$ python -q
>>> import numpy as np
>>> np.set_printoptions(precision=1, suppress=True, linewidth=140, sign=" ")
>>> basis = np.array([[-2.0, 0.2, 1.3], [0.7, -1.6, 2.6]])
>>> rng = np.random.default_rng(55)
>>> mat = np.array([[7, 1],
...     [-3, 4],
...     [-1, -4],
...     [5, 4],
...     [-5, -9],
...     [2, 5],
...     [4, 3],
...     [6, 3],
...     [5, 9],
...     [1, -8],
...     [-5, 7],
...     [-5, 8],
...     [-8, -1],
...     [4, -5]]) @ basis + 0.1 * rng.normal(size=(14, 3))
>>> print(mat.round(1) + 0)
[[-13.2  -0.5  11.7]
 [  8.9  -7.1   6.5]
 [ -0.7   6.1 -11.6]
 [ -7.   -5.4  17.1]
 [  3.7  13.4 -29.9]
 [ -0.6  -7.5  15.6]
 [ -6.   -3.9  13.1]
 [ -9.9  -3.7  15.6]
 [ -3.9 -13.5  30. ]
 [ -7.6  13.1 -19.5]
 [ 15.1 -12.3  11.8]
 [ 15.7 -13.7  14.5]
 [ 15.3   0.  -12.8]
 [-11.4   8.9  -7.9]]
>>> cen = mat - mat.mean(axis=0)
>>> Uu, sig, Vh = np.linalg.svd(cen, full_matrices=False)
>>> print(np.round(sig ** 2 / (sig ** 2).sum(), 1) + 0)
[ 0.8  0.2  0. ]
>>> print(np.abs(Vh[-1]))
[ 0.4  0.8  0.4]
>>> print((np.sign(Uu[:, 0]) == np.sign(Uu[0, 0])).astype(int))
[ 1  1  0  1  0  1  1  1  1  0  1  1  0  0]
>>> Y = np.c_[mat[:, :1] @ np.array([[2]]), np.array([-1, 3, 1, -2, 0, 2, -3, 1, 3, 2, 2, 1, -3, -1])]
>>> print(Y)
[[-26.4  -1. ]
 [ 17.9   3. ]
 [ -1.3   1. ]
 [-14.   -2. ]
 [  7.4   0. ]
 [ -1.3   2. ]
 [-12.1  -3. ]
 [-19.9   1. ]
 [ -7.7   3. ]
 [-15.1   2. ]
 [ 30.1   2. ]
 [ 31.4   1. ]
 [ 30.6  -3. ]
 [-22.7  -1. ]]
>>> print(np.round(np.linalg.lstsq(mat, Y[:, 0])[0], 1) + 0)
[ 2.  0.  0.]
>>> print(np.round(np.linalg.norm(Y - mat @ np.linalg.lstsq(mat, Y)[0], axis=0), 1) + 0)
[ 0.  7.]
>>> print(np.linalg.norm(np.linalg.qr(mat)[0].T @ Y, axis=0) ** 2 / ((Y ** 2).sum(axis=0) + 1e-12))
[ 1.   0.1]
>>> def softmax(z):
...     e = np.exp(z - z.max(axis=-1, keepdims=True))
...     return e / e.sum(axis=-1, keepdims=True)
... 
>>> print(np.round(softmax(mat[6]), 1) + 0)
[ 0.  0.  1.]
>>> S = mat @ mat.T / np.sqrt(3)
>>> print(softmax(S).round(6).argmax(axis=1))
[  8  11   4   8   4   8   8   8   8   4  11  11   4   9]
>>> print(softmax(S)[6] @ mat)
[ -3.9 -13.5  30. ]
>>> M = np.load("w.npy")
>>> print(M)
[[ 0.6 -0.6 -0.6]
 [-0.6  0.2 -0.8]
 [-0.6 -0.8  0.2]]
>>> cen = (mat - mat.mean(axis=0)) / mat.std(axis=0)
>>> print(cen.std(axis=0))
[ 1.  1.  1.]
>>> b = np.linalg.lstsq(np.delete(cen, 1, axis=1), cen[:, 1])[0]
>>> print(b)
[-0.5 -0.9]
>>> print(np.linalg.svd(M, compute_uv=False))
[ 1.  1.  1.]
>>> print(np.linalg.norm(M, axis=0))
[ 1.  1.  1.]
>>> idx = rng.permutation(3)
>>> Y = M[:, idx] * rng.choice([-1, 1], 3)
>>> print(Y)
[[ 0.6 -0.6 -0.6]
 [-0.2  0.6 -0.8]
 [ 0.8  0.6  0.2]]
>>> Uu, _, Vh = np.linalg.svd(M.T @ Y)
>>> print(np.round(np.linalg.lstsq(M, Y)[0], 1) + 0)
[[ 0. -1.  0.]
 [-1.  0.  0.]
 [ 0.  0.  1.]]
>>> idx = rng.permutation(3)
>>> print(idx)
[ 0  2  1]
>>> Y = M[idx][:, idx]
>>> print(np.sort(np.abs(np.linalg.eigvals(Y))))
[ 1.  1.  1.]
>>> print(np.diag(Y))
[ 0.6  0.2  0.2]
>>> vec = np.array([-1, -3, 1])
>>> print(np.sort(np.abs(np.degrees(np.angle(np.linalg.eigvals(M))))))
[   0.    0.  180.]
>>> print(np.round(np.linalg.norm(vec), 1), np.round(np.linalg.norm(M @ vec), 1))
3.3 3.3
>>> print(np.abs(np.linalg.eigvals(M)))
[ 1.  1.  1.]
>>> print([p for p in range(1, 25) if np.allclose(np.linalg.matrix_power(M, p), np.eye(3))])
[2, 4, 6, 8, 10, 12, 14, 16, 18, 20, 22, 24]
>>> F = np.array([[1, 1, 1, 1, 1, 1, 1, 1],
...     [1, 1, -1, -1, 1, 1, -1, -1],
...     [1, 1, 1, 1, -1, -1, -1, -1],
...     [1, -1, -1, 1, 1, -1, -1, 1]])
>>> print(F)
[[ 1  1  1  1  1  1  1  1]
 [ 1  1 -1 -1  1  1 -1 -1]
 [ 1  1  1  1 -1 -1 -1 -1]
 [ 1 -1 -1  1  1 -1 -1  1]]
>>> Y = np.array([[0, 1, 0],
...     [0, 1, 1],
...     [0, 0, 0],
...     [2, 2, 0],
...     [0, 1, -1],
...     [-1, 1, 1],
...     [2, 0, -1],
...     [0, -1, -1]])
>>> print(np.einsum("ij,ij->i", F, F))
[ 8  8  8  8]
>>> print(F @ Y)
[[ 3  5 -1]
 [-5  3  3]
 [ 1  3  3]
 [ 1  1 -3]]
>>> print(np.einsum("ij->j", F))
[ 4  2  0  2  2  0 -2  0]
>>> print(np.einsum("ik,kj->ji", F, Y))
[[ 3 -5  1  1]
 [ 5  3  3  1]
 [-1  3  3 -3]]
>>> print(np.einsum("ik,kj->ij", F, Y))
[[ 3  5 -1]
 [-5  3  3]
 [ 1  3  3]
 [ 1  1 -3]]
>>> Y = F[0, 0] * F[1:] - np.outer(F[1:, 0], F[0])
>>> print(Y)
[[ 0  0 -2 -2  0  0 -2 -2]
 [ 0  0  0  0 -2 -2 -2 -2]
 [ 0 -2 -2  0  0 -2 -2  0]]
>>> print(np.linalg.matrix_rank(Y), np.linalg.matrix_rank(F))
3 4
>>> print(F[:, 0] / F[0, 0])
[ 1.  1.  1.  1.]
>>> basis = mat[[3, 9]].astype(float)
>>> for _ in range(5):
...     idx = np.linalg.norm(mat[:, None] - basis, axis=-1).argmin(axis=1)
...     basis = np.array([mat[idx == j].mean(axis=0) for j in range(2)])
... 
>>> print(idx)
[ 0  0  1  0  1  0  0  0  0  1  0  0  1  1]
>>> print(np.bincount(idx))
[ 9  5]
>>> print(basis)
[[ -0.1  -7.5  15.1]
 [ -0.1   8.3 -16.3]]
>>> print(np.round(basis[1] - basis[0], 1) + 0)
[  0.   15.8 -31.4]
>>> print(np.diff(F, axis=0))
[[ 0  0 -2 -2  0  0 -2 -2]
 [ 0  0  2  2 -2 -2  0  0]
 [ 0 -2 -2  0  2  0  0  2]]
>>> print(F.mean(axis=0))
[ 1.   0.5  0.   0.5  0.5  0.  -0.5  0. ]
>>> print(np.linalg.svd(F, compute_uv=False))
[ 2.8  2.8  2.8  2.8]
>>> print(F - F[0])
[[ 0  0  0  0  0  0  0  0]
 [ 0  0 -2 -2  0  0 -2 -2]
 [ 0  0  0  0 -2 -2 -2 -2]
 [ 0 -2 -2  0  0 -2 -2  0]]
>>> Y = np.array([[-1, -2, 1], [-1, 0, -1]])
>>> m1 = Y.T @ Y
>>> print(m1)
[[ 2  2  0]
 [ 2  4 -2]
 [ 0 -2  2]]
>>> Uu, sig, Vh = np.linalg.svd(m1)
>>> print(np.argmax(sig[:-1] / (sig[1:] + 1e-6)) + 1)
2
>>> print(sig.round(1) + 0)
[ 6.  2.  0.]
>>> Y = Uu[:, :2] @ np.diag(sig[:2]) @ Vh[:2]
>>> print(np.round(np.abs(m1 - Y).max(), 1))
0.0
>>> print(Y.round(1) + 0)
[[ 2.  2.  0.]
 [ 2.  4. -2.]
 [ 0. -2.  2.]]
>>> print(np.linalg.matrix_rank(Y))
2
>>> print(np.round(np.linalg.norm(m1 - Y) / np.linalg.norm(m1), 1))
0.0
>>> print(round(float(np.linalg.norm(mat, 2) / np.linalg.norm(mat)), 1))
0.9
>>> print(np.linalg.matrix_rank(mat, rtol=0.1))
2
>>> print(round(np.log10(np.linalg.cond(mat))))
2
>>> print([round(float(x), 1) for x in np.linalg.svd(m1, compute_uv=False)[:3]])
[6.0, 2.0, 0.0]
>>> idx = rng.permutation(3)
>>> print(idx)
[ 1  2  0]
>>> Y = m1[idx][:, idx]
>>> print(Y)
[[ 4 -2  2]
 [-2  2  0]
 [ 2  0  2]]
>>> print(round(float(np.linalg.det(Y)), 1), round(np.linalg.det(m1[idx]), 1))
0.0 0.0
>>> Y = np.array([[0, 0, 2]])
>>> W0 = np.block([[np.zeros((1, 1)), Y], [Y.T, np.zeros((3, 3))]])
>>> print(W0)
[[ 0.  0.  0.  2.]
 [ 0.  0.  0.  0.]
 [ 0.  0.  0.  0.]
 [ 2.  0.  0.  0.]]
>>> print(round(float(np.linalg.norm(W0, 2) / np.linalg.norm(W0)), 1))
0.7
>>> print([round(float(x), 1) for x in np.linalg.svd(W0, compute_uv=False)[:3]])
[2.0, 2.0, 0.0]
>>> print(np.argsort(-np.linalg.norm(W0, axis=0).round(6), kind="stable")[:3])
[ 0  3  1]
>>> Uu, sig, Vh = np.linalg.svd(W0)
>>> print(np.argmax(sig[:-1] / (sig[1:] + 1e-6)) + 1)
2
>>> print(sig)
[ 2.  2.  0.  0.]
>>> Y = Uu[:, :2] @ np.diag(sig[:2]) @ Vh[:2]
>>> print(np.round(np.linalg.norm(W0 - Y, 2), 1), sig[2])
0.0 0.0
>>> print(np.linalg.matrix_rank(W0, rtol=0.05))
2
>>> print(np.abs(W0 - Y).max())
0.0
>>> print(round(float(np.linalg.det(2 * W0)), 1), np.round(np.linalg.det(W0), 1))
0.0 0.0
>>> print(np.linalg.eigvals(W0))
[ 2. -2.  0.  0.]
>>> print(np.round(np.poly(W0), 1) + 0)
[ 1.  0. -4.  0.  0.]
>>> print(np.round(np.linalg.eigvals(W0).sum().real, 1))
0.0
>>> print(np.round(np.linalg.det(W0.T), 1))
0.0
>>> print(np.round(np.linalg.norm(W0[3], 1), 1), round(float(np.linalg.norm(W0[3], np.inf)), 1))
2.0 2.0
>>> print(np.linalg.norm(W0, axis=0))
[ 2.  0.  0.  2.]
>>> print(np.linalg.norm(W0, axis=1))
[ 2.  0.  0.  2.]
>>> print(np.linalg.norm(W0, axis=1).argmax())
0
>>> print(np.round(np.linalg.norm(W0, 1), 1), round(float(np.linalg.norm(W0, np.inf)), 1))
2.0 2.0
>>> print(round(float(np.linalg.norm(W0, "nuc")), 1))
4.0
>>> print(W0[3] @ W0[0])
0.0
